$ python -q
>>> import numpy as np
>>> np.set_printoptions(suppress=True, linewidth=160)
>>> rnd = lambda a: np.round(a, 2) + 0
>>> A = np.load("a.npy")
>>> A
array([[0, 1, 0],
       [0, 0, 1],
       [1, 0, 0]])
>>> proj = np.triu(np.array([[0, 3, 7], [3, 1, 2], [5, 7, 2]]), 1) + np.eye(3)
>>> M2 = proj @ A @ np.linalg.inv(proj)
>>> M2
array([[  7., -20.,  -6.],
       [  2.,  -6.,  -1.],
       [  1.,  -3.,  -1.]])
>>> np.linalg.matrix_rank(M2)
np.int64(3)
>>> proj @ A - A @ proj
array([[ 7.,  0.,  1.],
       [ 2.,  0.,  0.],
       [ 0., -3., -7.]])
>>> G = M2.T @ M2
>>> print(np.linalg.matrix_rank(G))
3
>>> print(np.allclose(G, G.T))
True
>>> G
array([[  54., -155.,  -45.],
       [-155.,  445.,  129.],
       [ -45.,  129.,   38.]])
>>> rnd(np.linalg.svd(M2, compute_uv=False) ** 2)
array([536.44,   0.56,   0.  ])
>>> vec = np.array([1, 0, 1])
>>> y = A @ vec
>>> print(y)
[0 1 1]
>>> rnd(np.linalg.solve(A.T, A[0]))
array([1., 0., 0.])
>>> M2 = np.array([[0, 3, 2, 0]])
>>> mat = np.block([[np.zeros((1, 1)), M2], [M2.T, np.zeros((4, 4))]])
>>> mat
array([[0., 0., 3., 2., 0.],
       [0., 0., 0., 0., 0.],
       [3., 0., 0., 0., 0.],
       [2., 0., 0., 0., 0.],
       [0., 0., 0., 0., 0.]])
>>> # columns 1 and 4 are equal
>>> evals, vecs = np.linalg.eigh(mat)
>>> vec = np.array([0, 5, 5, 5, 1])
>>> rnd(np.linalg.eigvalsh(mat[1:, 1:]))
array([0., 0., 0., 0.])
>>> np.abs(mat).sum(axis=1).max(), rnd(np.abs(evals).max())
(np.float64(5.0), np.float64(3.61))
>>> vec @ mat @ vec / (vec @ vec), rnd(evals[0]), rnd(evals[-1])
(np.float64(0.0), np.float64(-3.61), np.float64(3.61))
>>> (np.sign(vecs[:, -1].round(6)) == np.sign(vecs[0, -1].round(6))).astype(int)
array([1, 0, 1, 1, 0])
>>> vec @ mat @ vec
np.float64(0.0)
>>> rnd(vecs * np.maximum(evals, 0) @ vecs.T)
array([[1.8 , 0.  , 1.5 , 1.  , 0.  ],
       [0.  , 0.  , 0.  , 0.  , 0.  ],
       [1.5 , 0.  , 1.25, 0.83, 0.  ],
       [1.  , 0.  , 0.83, 0.55, 0.  ],
       [0.  , 0.  , 0.  , 0.  , 0.  ]])
